% ipython --no-banner

In [1]: import numpy as np

In [2]: from numpy import linalg as LA

In [3]: np.set_printoptions(suppress=True, linewidth=200)

In [4]: out = np.array([[0.4], [-1.4], [0.0], [0.5], [0.6]])

In [5]: cent = np.array([[-1.3, 0.5, -1.0, 1.6]])

In [6]: J = out @ cent

In [7]: J.round(2)
Out[7]: 
array([[-0.52,  0.2 , -0.4 ,  0.64],
       [ 1.82, -0.7 ,  1.4 , -2.24],
       [ 0.  ,  0.  ,  0.  ,  0.  ],
       [-0.65,  0.25, -0.5 ,  0.8 ],
       [-0.78,  0.3 , -0.6 ,  0.96]])

In [8]: left, s, VT = LA.svd(J)

In [9]: evecs = VT[:(s > 1e-8).sum()]

In [10]: rng = np.random.default_rng(376392)

In [11]: vec = J[4] + -3 * J[0] + rng.integers(2) * np.eye(4)[1]

In [12]: vec.round(2)
Out[12]: array([ 0.78,  0.7 ,  0.6 , -0.96])

In [13]: np.allclose(evecs.T @ evecs @ vec, vec)
Out[13]: False

In [14]: np.round(np.diag(evecs.T @ evecs), 2)
Out[14]: array([0.31, 0.05, 0.18, 0.47])

In [15]: LA.matrix_rank(np.vstack([J, vec]))
Out[15]: np.int64(2)

In [16]: np.round(LA.norm(vec - evecs.T @ evecs @ vec), 2)
Out[16]: np.float64(0.98)

In [17]: O, _ = LA.qr(np.array([[-0.4, 1.4, -1.9, 0.3, 0.6],
    ...:     [1.7, -2.6, 0.7, -0.1, 0.6],
    ...:     [1.7, 0.8, -1.4, -0.9, -0.1],
    ...:     [-0.7, 0.5, -1.2, 1.7, 1.4],
    ...:     [-0.7, 0.4, -0.6, -1.8, 0.2]]))

In [18]: evecs, _ = LA.qr(np.array([[0.0, 0.2, -0.5], [-3.1, 1.3, -0.4], [-0.7, 2.6, 0.0]]))

In [19]: s = 10 * 0.5 ** np.arange(3)

In [20]: data = O[:, :3] * s @ evecs[:3]

In [21]: data.round(2)
Out[21]: 
array([[ 1.81, -1.9 , -1.36],
       [-3.09,  0.07,  6.48],
       [ 3.34, -0.29,  6.51],
       [-0.22, -1.79, -2.51],
       [-0.23, -1.  , -2.58]])

In [22]: out = data / np.sqrt((data ** 2).mean(axis=1, keepdims=True))

In [23]: out[2].round(2)
Out[23]: array([ 0.79, -0.07,  1.54])

In [24]: LA.matrix_rank(out) == LA.matrix_rank(data)
Out[24]: np.True_

In [25]: out = np.array([[0, -4], [4, 5]])

In [26]: cent = np.array([[3]])

In [27]: X = np.block([[out, np.array([[-3], [3]])], [np.zeros((1, 2)), cent]])

In [28]: X
Out[28]: 
array([[ 0., -4., -3.],
       [ 4.,  5.,  3.],
       [ 0.,  0.,  3.]])

In [29]: O, Rm = LA.qr(X)

In [30]: np.allclose(Rm.T @ Rm, X.T @ X)
Out[30]: True

In [31]: O.shape, Rm.shape
Out[31]: ((3, 3), (3, 3))

In [32]: O @ Rm
Out[32]: 
array([[ 0., -4., -3.],
       [ 4.,  5.,  3.],
       [ 0.,  0.,  3.]])

In [33]: abs(Rm[0, 0]), np.round(LA.norm(X[:, 0]), 2)
Out[33]: (np.float64(4.0), np.float64(4.0))

In [34]: O.T @ O
Out[34]: 
array([[1., 0., 0.],
       [0., 1., 0.],
       [0., 0., 1.]])

In [35]: Rm
Out[35]: 
array([[-4., -5., -3.],
       [ 0.,  4.,  3.],
       [ 0.,  0.,  3.]])

In [36]: np.round(LA.matrix_power(Rm, 2), 2)
Out[36]: 
array([[ 16.,   0., -12.],
       [  0.,  16.,  21.],
       [  0.,   0.,   9.]])

In [37]: np.round(np.sort(np.abs(LA.eigvals(Rm))), 2)
Out[37]: array([3., 4., 4.])

In [38]: Rm @ Rm
Out[38]: 
array([[ 16.,   0., -12.],
       [  0.,  16.,  21.],
       [  0.,   0.,   9.]])

In [39]: (Rm - Rm.T) / 2
Out[39]: 
array([[ 0. , -2.5, -1.5],
       [ 2.5,  0. ,  1.5],
       [ 1.5, -1.5,  0. ]])

In [40]: lab = rng.permutation(3)

In [41]: lab
Out[41]: array([0, 2, 1])

In [42]: out = X[lab][:, lab]

In [43]: round(float(LA.det(out)), 2), round(LA.det(X[lab]), 2)
Out[43]: (48.0, np.float64(-48.0))

In [44]: np.trace(out)
Out[44]: np.float64(8.0)

In [45]: out
Out[45]: 
array([[ 0., -3., -4.],
       [ 0.,  3.,  0.],
       [ 4.,  3.,  5.]])

In [46]: K = np.array([[1.0, 0.5, 0.25, 0.12, 0.06, 0.03],
    ...:     [0.5, 1.0, 0.5, 0.25, 0.12, 0.06],
    ...:     [0.25, 0.5, 1.0, 0.5, 0.25, 0.12],
    ...:     [0.12, 0.25, 0.5, 1.0, 0.5, 0.25],
    ...:     [0.06, 0.12, 0.25, 0.5, 1.0, 0.5],
    ...:     [0.03, 0.06, 0.12, 0.25, 0.5, 1.0]])

In [47]: # symmetric

In [48]: L = LA.cholesky(K)

In [49]: L.round(2)
Out[49]: 
array([[1.  , 0.  , 0.  , 0.  , 0.  , 0.  ],
       [0.5 , 0.87, 0.  , 0.  , 0.  , 0.  ],
       [0.25, 0.43, 0.87, 0.  , 0.  , 0.  ],
       [0.12, 0.22, 0.43, 0.87, 0.  , 0.  ],
       [0.06, 0.1 , 0.22, 0.43, 0.87, 0.  ],
       [0.03, 0.05, 0.1 , 0.22, 0.43, 0.87]])

In [50]: np.round(np.diag(L) ** 2, 2)
Out[50]: array([1.  , 0.75, 0.75, 0.75, 0.75, 0.75])

In [51]: np.round(L @ L.T, 2)
Out[51]: 
array([[1.  , 0.5 , 0.25, 0.12, 0.06, 0.03],
       [0.5 , 1.  , 0.5 , 0.25, 0.12, 0.06],
       [0.25, 0.5 , 1.  , 0.5 , 0.25, 0.12],
       [0.12, 0.25, 0.5 , 1.  , 0.5 , 0.25],
       [0.06, 0.12, 0.25, 0.5 , 1.  , 0.5 ],
       [0.03, 0.06, 0.12, 0.25, 0.5 , 1.  ]])

In [52]: O, evecs = LA.qr(K[:, :1])[0], LA.qr(K[:, 1:])[0]

In [53]: s = LA.svd(O.T @ evecs, compute_uv=False)

In [54]: np.round(np.degrees(np.arccos(s.clip(0, 1))), 2)
Out[54]: array([35.54])

In [55]: s.round(2)
Out[55]: array([0.81])

In [56]: round(float(LA.norm(O @ O.T - evecs @ evecs.T, 2)), 2)
Out[56]: 1.0

In [57]: evals, evecs = LA.eigh(K)

In [58]: np.round(evecs.T @ K @ evecs, 2) + 0
Out[58]: 
array([[0.36, 0.  , 0.  , 0.  , 0.  , 0.  ],
       [0.  , 0.41, 0.  , 0.  , 0.  , 0.  ],
       [0.  , 0.  , 0.55, 0.  , 0.  , 0.  ],
       [0.  , 0.  , 0.  , 0.85, 0.  , 0.  ],
       [0.  , 0.  , 0.  , 0.  , 1.44, 0.  ],
       [0.  , 0.  , 0.  , 0.  , 0.  , 2.39]])

In [59]: np.round(LA.eigvalsh(K @ K), 2)
Out[59]: array([0.13, 0.17, 0.31, 0.72, 2.08, 5.7 ])

In [60]: round(float(evals.sum()), 2), np.trace(K)
Out[60]: (6.0, np.float64(6.0))

In [61]: vec = np.array([2, 1, 0, 4, 3, -3])

In [62]: target = K @ vec

In [63]: b, lr = np.zeros(6), 1 / LA.norm(K, 2) ** 2

In [64]: for i in range(250):
    ...:     b -= lr * K.T @ (K @ b - target)
    ...:     if i % 50 == 0: print(i, round(LA.norm(K @ b - target), 2))
    ...: 
0 2.94
50 0.21
100 0.04
150 0.01
200 0.0

In [65]: b.round(2) + 0
Out[65]: array([ 2.,  1.,  0.,  4.,  3., -3.])

In [66]: round(LA.cond(K), 2)
Out[66]: np.float64(6.72)

In [67]: A = np.load("w.npy")

In [68]: A
Out[68]: 
array([[-1.5, -1. ,  1. ,  0.9, -0.6,  1.1],
       [ 3. ,  0.2,  0. , -1.1,  1. ,  1.1],
       [ 7. ,  0.9,  0.3,  0.4, -0.4,  0.8]])

In [69]: # column 0 is much longer than the rest

In [70]: left, s = LA.svd(A)
Traceback (most recent call last):
  Cell In[70], line 1
    left, s = LA.svd(A)
ValueError: too many values to unpack (expected 2)


In [71]: left, s, VT = LA.svd(A, full_matrices=False)

In [72]: np.round(left.T @ A @ VT.T, 2) + 0
Out[72]: 
array([[7.9 , 0.  , 0.  ],
       [0.  , 2.19, 0.  ],
       [0.  , 0.  , 1.66]])

In [73]: np.round(s / s[0], 2)
Out[73]: array([1.  , 0.28, 0.21])

In [74]: np.round(np.abs(VT[0]), 2)
Out[74]: array([0.98, 0.14, 0.01, 0.03, 0.02, 0.12])

In [75]: np.round(VT @ VT.T, 2) + 0
Out[75]: 
array([[1., 0., 0.],
       [0., 1., 0.],
       [0., 0., 1.]])

In [76]: np.abs(left[:, 0]).round(6).argmax()
Out[76]: np.int64(2)

In [77]: np.allclose(left * s @ VT, A)
Out[77]: True

In [78]: np.round(left.T @ left, 2) + 0
Out[78]: 
array([[1., 0., 0.],
       [0., 1., 0.],
       [0., 0., 1.]])

In [79]: def softmax(z):
    ...:     e = np.exp(z - z.max(axis=-1, keepdims=True))
    ...:     return e / e.sum(axis=-1, keepdims=True)
    ...: 

In [80]: np.round(softmax(10 * A[2]), 2) + 0
Out[80]: array([1., 0., 0., 0., 0., 0.])

In [81]: scores = A @ A.T / np.sqrt(6)

In [82]: softmax(scores).round(6).argmax(axis=1)
Out[82]: array([0, 2, 2])

In [83]: np.round(softmax(scores), 2) + 0
Out[83]: 
array([[0.99, 0.01, 0.  ],
       [0.  , 0.03, 0.97],
       [0.  , 0.  , 1.  ]])

In [84]: r0, v = A[0], A[2]

In [85]: r0 @ v
Out[85]: np.float64(-9.62)

In [86]: pr = (r0 @ v) / (r0 @ r0) * r0

In [87]: np.round(LA.norm(r0 + v) ** 2 + LA.norm(r0 - v) ** 2, 2)
Out[87]: np.float64(114.98)

In [88]: W0 = np.loadtxt("case17.csv", delimiter=",")

In [89]: W0
Out[89]: 
array([[-0.09, -0.24,  0.05],
       [ 0.08, -0.07, -0.06],
       [ 2.37, -0.56,  3.44],
       [ 4.42, -0.88,  6.35],
       [ 3.36, -0.77,  4.79],
       [ 3.02, -0.55,  4.25],
       [ 0.54, -0.09,  0.78],
       [ 2.03, -0.66,  2.75],
       [ 3.99, -0.64,  5.53],
       [ 0.98, -0.22,  1.51],
       [ 0.46, -0.21,  0.78],
       [ 4.56, -0.87,  6.36],
       [ 2.93, -0.64,  4.08],
       [ 1.58, -0.4 ,  1.98],
       [ 0.41, -0.15,  0.74],
       [ 3.99, -0.77,  5.52],
       [ 2.58, -0.6 ,  3.5 ],
       [ 4.49, -1.02,  6.36],
       [ 0.17, -0.03, -0.17]])

In [90]: round(LA.norm(W0, 2) / LA.norm(W0), 2)
Out[90]: np.float64(1.0)

In [91]: np.argsort(-LA.norm(W0, axis=0).round(6), kind="stable")[:3]
Out[91]: array([2, 0, 1])

In [92]: vec = np.ones(6)

In [93]: for _ in range(5):
    ...:     vec = K @ vec
    ...:     vec /= LA.norm(vec)
    ...:     print(round(vec @ K @ vec, 2))
    ...: 
2.38
2.39
2.39
2.39
2.39

In [94]: vec.round(2)
Out[94]: array([0.3 , 0.42, 0.48, 0.48, 0.42, 0.3 ])

In [95]: np.round(LA.eigvalsh(K)[-1], 2)
Out[95]: np.float64(2.39)

In [96]: M = np.load("arr.npy")

In [97]: M
Out[97]: 
array([[-2.27, -0.97,  2.21, -0.54, -1.88],
       [-1.87, -0.67,  2.06, -1.21, -2.07],
       [-1.77, -0.93,  2.3 , -1.15, -2.28],
       [-2.2 , -0.65,  1.9 , -0.47, -1.34],
       [-1.93, -1.37,  1.93, -1.08, -0.95],
       [-1.66, -0.82,  2.22, -1.27, -1.92],
       [-2.23, -1.07,  1.73, -1.09, -1.75],
       [-2.42, -1.64,  2.29, -0.75, -1.99],
       [ 2.3 ,  0.91, -2.05, -1.26,  1.26],
       [ 2.23,  0.73, -1.89, -1.34,  1.24],
       [ 1.96,  0.65, -2.58, -1.04,  0.65],
       [ 1.98,  0.79, -1.9 , -0.53,  0.72],
       [ 2.11,  0.65, -2.14, -0.93,  1.09],
       [ 1.59,  1.  , -1.32, -1.01,  1.04],
       [ 2.29,  1.8 , -1.45, -0.89,  1.22],
       [ 1.86,  0.97, -1.41, -0.72,  1.25],
       [ 0.1 ,  1.8 , -2.46, -0.78,  1.18],
       [-0.37,  2.38, -2.34, -0.97,  1.2 ],
       [ 0.05,  2.3 , -1.83, -1.29,  1.02],
       [-0.26,  1.31, -2.02, -0.8 ,  0.43],
       [-0.39,  1.8 , -1.94, -1.15,  1.18],
       [ 0.57,  2.34, -1.81, -1.07,  1.26],
       [ 0.15,  2.02, -1.91, -0.66,  1.03],
       [ 0.07,  1.79, -2.16, -0.75,  0.6 ]])

In [98]: D = LA.norm(M[:, None] - M[None], axis=-1)

In [99]: D[:5, :5].round(2)
Out[99]: 
array([[0.  , 0.87, 0.89, 0.71, 1.23],
       [0.87, 0.  , 0.43, 1.1 , 1.33],
       [0.89, 0.43, 0.  , 1.33, 1.46],
       [0.71, 1.1 , 1.33, 0.  , 1.06],
       [1.23, 1.33, 1.46, 1.06, 0.  ]])

In [100]: LA.matrix_rank(D ** 2)
Out[100]: np.int64(7)

In [101]: np.unravel_index(D.round(6).argmax(), D.shape)
Out[101]: (np.int64(7), np.int64(8))

In [102]: (D + 1e9 * np.eye(24)).round(6).argmin(axis=1)
Out[102]: array([ 3,  5,  5,  0,  6,  1,  1,  0,  9,  8, 12, 12,  8, 15, 15, 13, 22, 20, 21, 23, 18, 18, 23, 22])

In [103]: D.mean(axis=1).argmax()
Out[103]: np.int64(7)
